% ipython --no-banner

In [1]: import numpy as np

In [2]: from numpy import linalg as LA

In [3]: np.set_printoptions(suppress=True, linewidth=140)

In [4]: data = np.loadtxt("x.csv", delimiter=",")

In [5]: data.round(3)
Out[5]: 
array([[-0.74 , -0.673],
       [-0.673,  0.74 ]])

In [6]: w, evecs = LA.eigh(data)

In [7]: x = np.array([3, 2])

In [8]: np.round(x @ data @ x, 3)
Out[8]: np.float64(-11.772)

In [9]: np.round(LA.eigvalsh(data[1:, 1:]), 3)
Out[9]: array([0.74])

In [10]: np.round(evecs * np.abs(w) @ evecs.T, 3) + 0
Out[10]: 
array([[1., 0.],
       [0., 1.]])

In [11]: np.round(evecs * np.maximum(w, 0) @ evecs.T, 3)
Out[11]: 
array([[ 0.13 , -0.336],
       [-0.336,  0.87 ]])

In [12]: (np.sign(evecs[:, -1].round(6)) == np.sign(evecs[0, -1].round(6))).astype(int)
Out[12]: array([1, 0])

In [13]: W1 = np.array([[-1, -3, 2, -2, -2, 0], [1, 1, 3, 0, 2, 1]])

In [14]: b = np.array([5, 7, -5, 2, 3, -5])

In [15]: hid = np.maximum(data @ W1 + b, 0)

In [16]: (hid > 0).astype(int)
Out[16]: 
array([[1, 1, 0, 1, 1, 0],
       [1, 1, 0, 1, 1, 0]])

In [17]: cent = np.array([[-1, 2, -3],
    ...:     [2, -3, 0],
    ...:     [-1, 2, 2],
    ...:     [-3, -1, 2],
    ...:     [0, 3, 2],
    ...:     [0, -3, 1]])

In [18]: (hid @ cent).round(6).argmax(axis=1)
Out[18]: array([0, 0])

In [19]: rng = np.random.default_rng(62948)

In [20]: z = rng.permutation(2)

In [21]: B = data[:, z] * rng.choice([-1, 1], 2)

In [22]: B.round(3)
Out[22]: 
array([[-0.673, -0.74 ],
       [ 0.74 , -0.673]])

In [23]: left, _, Vt = LA.svd(data.T @ B)

In [24]: np.round(LA.lstsq(data, B)[0], 3) + 0
Out[24]: 
array([[0., 1.],
       [1., 0.]])

In [25]: left @ Vt
Out[25]: 
array([[0., 1.],
       [1., 0.]])

In [26]: x = np.array([-3, 0])

In [27]: np.round(np.abs(LA.eigvals(data)), 3)
Out[27]: array([1., 1.])

In [28]: 2 - LA.matrix_rank(data - np.eye(2), tol=1e-8)
Out[28]: np.int64(1)

In [29]: B = data / np.sqrt((data ** 2).mean(axis=1, keepdims=True))

In [30]: np.round(data - data.mean(axis=1, keepdims=True), 3)
Out[30]: 
array([[-0.034,  0.034],
       [-0.706,  0.706]])

In [31]: W0 = np.load("m.npy")

In [32]: W0
Out[32]: 
array([[ 2,  3, -1, -1],
       [ 3,  5, -1,  0],
       [-1, -1,  1,  2],
       [-1,  0,  2,  5]])

In [33]: left, s, Vt = LA.svd(W0)

In [34]: evecs = Vt[:(s > 1e-8).sum()]

In [35]: x = W0[0] + -2 * W0[3] + rng.integers(2) * np.eye(4)[0]

In [36]: x
Out[36]: array([  5.,   3.,  -5., -11.])

In [37]: LA.matrix_rank(np.vstack([W0, x]))
Out[37]: np.int64(3)

In [38]: np.round(evecs.T @ evecs, 3)
Out[38]: 
array([[ 0.268,  0.415, -0.122, -0.098],
       [ 0.415,  0.732, -0.098,  0.122],
       [-0.122, -0.098,  0.146,  0.317],
       [-0.098,  0.122,  0.317,  0.854]])

In [39]: F = np.loadtxt("run12.csv", delimiter=",")

In [40]: F
Out[40]: 
array([[0., 0., 1., 1.],
       [0., 0., 0., 0.],
       [1., 0., 0., 1.],
       [1., 0., 1., 0.]])

In [41]: x = np.array([0, 2, 0, 3])

In [42]: F @ np.ones(4)
Out[42]: array([2., 0., 2., 2.])

In [43]: np.sign((F @ x).round(6))
Out[43]: array([1., 0., 1., 0.])

In [44]: F @ F
Out[44]: 
array([[2., 0., 1., 1.],
       [0., 0., 0., 0.],
       [1., 0., 2., 1.],
       [1., 0., 1., 2.]])

In [45]: low = np.diag(F.sum(axis=1)) - F

In [46]: low @ np.ones(4)
Out[46]: array([0., 0., 0., 0.])

In [47]: low
Out[47]: 
array([[ 2.,  0., -1., -1.],
       [ 0.,  0.,  0.,  0.],
       [-1.,  0.,  2., -1.],
       [-1.,  0., -1.,  2.]])

In [48]: round(LA.det(low[1:, 1:]))
Out[48]: 0

In [49]: (LA.eigvalsh(low) < 1e-8).sum()
Out[49]: np.int64(2)

In [50]: left, s, Vt = LA.svd(F)

In [51]: evecs = Vt[:(s > 1e-8).sum()]

In [52]: x = F[0] + 5 * F[2] + rng.integers(2) * np.eye(4)[3]

In [53]: x
Out[53]: array([5., 0., 1., 6.])

In [54]: np.round(evecs.T @ evecs, 3) + 0
Out[54]: 
array([[1., 0., 0., 0.],
       [0., 0., 0., 0.],
       [0., 0., 1., 0.],
       [0., 0., 0., 1.]])

In [55]: np.round(np.diag(evecs.T @ evecs), 3) + 0
Out[55]: array([1., 0., 1., 1.])

In [56]: X = np.load("dump.npy")

In [57]: X
Out[57]: 
array([[ 0,  5,  2],
       [-5,  0, -4],
       [-2,  4,  0]])

In [58]: np.round(LA.det(X.T), 3)
Out[58]: np.float64(0.0)

In [59]: round(float(LA.det(2 * X)), 3), np.round(LA.det(X), 3)
Out[59]: (0.0, np.float64(0.0))

In [60]: round(LA.det(X[::-1]), 3)
Out[60]: np.float64(0.0)

In [61]: np.einsum("ij,ji->", X, X)
Out[61]: np.int64(-90)

In [62]: np.round(LA.eigvals(X).sum().real, 3)
Out[62]: np.float64(-0.0)

In [63]: np.round(np.poly(X), 3) + 0
Out[63]: array([ 1.,  0., 45.,  0.])

In [64]: x = np.array([1, 2, -3])

In [65]: np.round(LA.eigvals(X).real, 3) + 0
Out[65]: array([0., 0., 0.])

In [66]: x @ X @ x
Out[66]: np.int64(0)

In [67]: np.round(LA.det(X), 3)
Out[67]: np.float64(0.0)

In [68]: Q = LA.solve(np.eye(3) - X, np.eye(3) + X)

In [69]: np.round(Q @ Q.T, 3) + 0
Out[69]: 
array([[1., 0., 0.],
       [0., 1., 0.],
       [0., 0., 1.]])

In [70]: round(LA.det(Q), 3)
Out[70]: np.float64(1.0)

In [71]: LA.cond(X) > 100
Out[71]: np.True_

In [72]: round(float(LA.norm(X, 2) / LA.norm(X)), 3)
Out[72]: 0.707

In [73]: np.unique(X.round(6), axis=0).shape
Out[73]: (3, 3)

In [74]: np.round(X @ LA.pinv(X) @ X, 3) + 0
Out[74]: 
array([[ 0.,  5.,  2.],
       [-5.,  0., -4.],
       [-2.,  4.,  0.]])

In [75]: LA.lstsq(X[:-1].T, X[-1])[2]
Out[75]: np.int32(2)

In [76]: np.allclose(X[:-1].T @ LA.lstsq(X[:-1].T, X[-1])[0], X[-1])
Out[76]: True

In [77]: np.abs(np.diag(LA.qr(X)[1])) > 1e-9
Out[77]: array([ True,  True, False])

In [78]: round(float(np.trace(LA.pinv(X) @ X)), 3)
Out[78]: 2.0

In [79]: mat = np.load("data.npy")

In [80]: mat
Out[80]: 
array([[ 0., -4.,  2., -3.],
       [-4.,  0.,  0.,  0.],
       [ 2.,  0.,  0.,  0.],
       [-3.,  0.,  0.,  0.]])

In [81]: LA.matrix_rank(mat, rtol=0.1)
Out[81]: np.int64(2)

In [82]: LA.cond(mat) > 100
Out[82]: np.True_

In [83]: [round(float(x), 3) for x in LA.svd(mat, compute_uv=False)[:3]]
Out[83]: [5.385, 5.385, 0.0]

In [84]: B = LA.inv(data)

In [85]: np.round(data @ B, 3) + 0
Out[85]: 
array([[1., 0.],
       [0., 1.]])

In [86]: np.round(LA.det(data) * LA.det(B), 3)
Out[86]: np.float64(1.0)

In [87]: round(float(LA.slogdet(data)[0]), 3)
Out[87]: -1.0

In [88]: B = np.array([[3, 6], [3, 5]])

In [89]: cent = np.kron(B, mat)

In [90]: cent
Out[90]: 
array([[  0., -12.,   6.,  -9.,   0., -24.,  12., -18.],
       [-12.,   0.,   0.,   0., -24.,   0.,   0.,   0.],
       [  6.,   0.,   0.,   0.,  12.,   0.,   0.,   0.],
       [ -9.,   0.,   0.,   0., -18.,   0.,   0.,   0.],
       [  0., -12.,   6.,  -9.,   0., -20.,  10., -15.],
       [-12.,   0.,   0.,   0., -20.,   0.,   0.,   0.],
       [  6.,   0.,   0.,   0.,  10.,   0.,   0.,   0.],
       [ -9.,   0.,   0.,   0., -15.,   0.,   0.,   0.]])

In [91]: cent.shape
Out[91]: (8, 8)

In [92]: LA.matrix_rank(cent)
Out[92]: np.int64(4)

In [93]: np.round(mat @ LA.pinv(mat) @ mat, 3) + 0
Out[93]: 
array([[ 0., -4.,  2., -3.],
       [-4.,  0.,  0.,  0.],
       [ 2.,  0.,  0.,  0.],
       [-3.,  0.,  0.,  0.]])

In [94]: try:
    ...:     LA.inv(mat)
    ...: except LA.LinAlgError as e:
    ...:     print("failed:", e)
    ...: 
failed: Singular matrix

In [95]: s = 20 * 0.5 ** np.arange(3)

In [96]: m1 = rng.normal(size=(15, 3)) * rng.permutation(s)

In [97]: m1.round(3)
Out[97]: 
array([[  5.066, -17.954,  -1.507],
       [ -9.281,   4.722,  12.575],
       [  6.055,  33.407, -11.732],
       [ -0.395,  18.404,   1.584],
       [ -5.561,  21.512,  10.98 ],
       [  7.658,   6.412,  -6.886],
       [ -1.245,  -9.434,  -1.879],
       [  0.227,  15.694,   3.837],
       [ -3.424,  -8.083, -19.323],
       [  1.051, -11.014, -16.941],
       [  6.261,  17.925, -10.537],
       [  0.82 ,  18.141,  -4.401],
       [  0.924,   0.544,  -1.218],
       [  0.78 ,  17.056,   3.903],
       [ -0.154,  10.674, -17.357]])

In [98]: proj = m1 @ LA.solve(m1.T @ m1, m1.T)

In [99]: round(np.trace(proj), 3)
Out[99]: np.float64(3.0)

In [100]: z = rng.permutation(3)

In [101]: B = m1[:, z] * rng.choice([-1, 1], 3)

In [102]: B.round(3)
Out[102]: 
array([[ -1.507,  17.954,   5.066],
       [ 12.575,  -4.722,  -9.281],
       [-11.732, -33.407,   6.055],
       [  1.584, -18.404,  -0.395],
       [ 10.98 , -21.512,  -5.561],
       [ -6.886,  -6.412,   7.658],
       [ -1.879,   9.434,  -1.245],
       [  3.837, -15.694,   0.227],
       [-19.323,   8.083,  -3.424],
       [-16.941,  11.014,   1.051],
       [-10.537, -17.925,   6.261],
       [ -4.401, -18.141,   0.82 ],
       [ -1.218,  -0.544,   0.924],
       [  3.903, -17.056,   0.78 ],
       [-17.357, -10.674,  -0.154]])

In [103]: left, _, Vt = LA.svd(m1.T @ B)

In [104]: np.round(LA.lstsq(m1, B)[0], 3) + 0
Out[104]: 
array([[ 0.,  0.,  1.],
       [ 0., -1.,  0.],
       [ 1.,  0.,  0.]])

In [105]: K = np.loadtxt("w.csv", delimiter=",")

In [106]: K.round(3)
Out[106]: 
array([[-1.191, -2.22 , -1.553,  0.494],
       [ 1.021, -1.854,  1.343, -1.648],
       [ 0.17 ,  0.72 , -1.868, -2.228],
       [ 2.552, -0.342, -1.137,  1.038]])

In [107]: [round(float(x), 3) for x in LA.svd(W0, compute_uv=False)[:3]]
Out[107]: [7.618, 5.382, 0.0]

In [108]: np.argsort(-LA.norm(W0, axis=0).round(6), kind="stable")[:3]
Out[108]: array([1, 3, 0])

In [109]: LA.matrix_rank(W0, rtol=0.1)
Out[109]: np.int64(2)

In [110]: x = np.array([-1, -2, 1, 0])

In [111]: y = K @ x

In [112]: y.round(3)
Out[112]: array([ 4.077,  4.031, -3.478, -3.005])

In [113]: np.round(LA.solve(K, 4 * y), 3) + 0
Out[113]: array([-4., -8.,  4.,  0.])

In [114]: np.round(LA.solve(K.T, K[0]), 3) + 0
Out[114]: array([1., 0., 0., 0.])

In [115]: np.round(LA.solve(K, K[:, 3]), 3) + 0
Out[115]: array([0., 0., 0., 1.])

In [116]: left, s, Vt = LA.svd(X)

In [117]: s.round(3) + 0
Out[117]: array([6.708, 6.708, 0.   ])

In [118]: np.argmax(s[:-1] / (s[1:] + 1e-6)) + 1
Out[118]: np.int64(2)

In [119]: B = left[:, :2] @ np.diag(s[:2]) @ Vt[:2]

In [120]: round(float(LA.norm(X - B, 2)), 3), round(float(s[2]), 3)
Out[120]: (0.0, 0.0)

In [121]: B.round(3) + 0
Out[121]: 
array([[ 0.,  5.,  2.],
       [-5.,  0., -4.],
       [-2.,  4.,  0.]])

In [122]: np.round(LA.norm(X - B) / LA.norm(X), 3)
Out[122]: np.float64(0.0)

In [123]: np.round(LA.svd(K, compute_uv=False), 3)
Out[123]: array([3., 3., 3., 3.])

In [124]: round(float(K[:, 2] @ K[:, 0]), 3)
Out[124]: -0.0

In [125]: np.round(K @ K.T, 3) + 0
Out[125]: 
array([[9., 0., 0., 0.],
       [0., 9., 0., 0.],
       [0., 0., 9., 0.],
       [0., 0., 0., 9.]])

In [126]: np.round(K.T @ K, 3) + 0
Out[126]: 
array([[9., 0., 0., 0.],
       [0., 9., 0., 0.],
       [0., 0., 9., 0.],
       [0., 0., 0., 9.]])

In [127]: def softmax(z):
     ...:     e = np.exp(z - z.max(axis=-1, keepdims=True))
     ...:     return e / e.sum(axis=-1, keepdims=True)
     ...: 

In [128]: np.round(softmax(K).sum(axis=1), 3)
Out[128]: array([1., 1., 1., 1.])

In [129]: np.round(softmax(K[1] + 3), 3)
Out[129]: array([0.399, 0.023, 0.551, 0.028])

In [130]: np.round(softmax(10 * K[1]), 3) + 0
Out[130]: array([0.038, 0.   , 0.962, 0.   ])

In [131]: scores = K @ K.T / np.sqrt(4)

In [132]: np.round(softmax(scores)[1] @ K, 3)
Out[132]: array([ 1.004, -1.814,  1.251, -1.602])

In [133]: softmax(scores).round(6).argmax(axis=1)
Out[133]: array([0, 1, 2, 3])

In [134]: M = np.array([[1, 1, 0], [1, 0, 0], [0, 0, 2]])

In [135]: M
Out[135]: 
array([[1, 1, 0],
       [1, 0, 0],
       [0, 0, 2]])

In [136]: B = np.array([[0, 2], [-2, 1]])

In [137]: cent = np.kron(B, M)

In [138]: round(float(LA.norm(cent, 2)), 3), round(LA.norm(B, 2) * LA.norm(M, 2), 3)
Out[138]: (5.123, np.float64(5.123))

In [139]: cent
Out[139]: 
array([[ 0,  0,  0,  2,  2,  0],
       [ 0,  0,  0,  2,  0,  0],
       [ 0,  0,  0,  0,  0,  4],
       [-2, -2,  0,  1,  1,  0],
       [-2,  0,  0,  1,  0,  0],
       [ 0,  0, -4,  0,  0,  2]])

In [140]: w, evecs = LA.eigh(M)

In [141]: w.round(3)
Out[141]: array([-0.618,  1.618,  2.   ])

In [142]: np.round(LA.svd(M, compute_uv=False), 3)
Out[142]: array([2.   , 1.618, 0.618])

In [143]: np.abs(evecs[:, -1]).round(6).argmax()
Out[143]: np.int64(2)

In [144]: (w > 1e-8).sum(), (w < -1e-8).sum()
Out[144]: (np.int64(2), np.int64(1))

In [145]: np.round(evecs.T @ evecs, 3) + 0
Out[145]: 
array([[1., 0., 0.],
       [0., 1., 0.],
       [0., 0., 1.]])

In [146]: np.abs(evecs[:, -1])
Out[146]: array([0., 0., 1.])

In [147]: B = M / np.sqrt((M ** 2).mean(axis=1, keepdims=True))

In [148]: np.round(M - M.mean(axis=1, keepdims=True), 3)
Out[148]: 
array([[ 0.333,  0.333, -0.667],
       [ 0.667, -0.333, -0.333],
       [-0.667, -0.667,  1.333]])

In [149]: B = M / LA.norm(M, axis=1, keepdims=True)

In [150]: C2 = B @ B.T

In [151]: (C2 - 2 * np.eye(3)).round(6).argmax(axis=1)
Out[151]: array([1, 0, 0])

In [152]: np.round(np.degrees(np.arccos(np.clip(C2[1, 0], -1, 1))), 3)
Out[152]: np.float64(45.0)
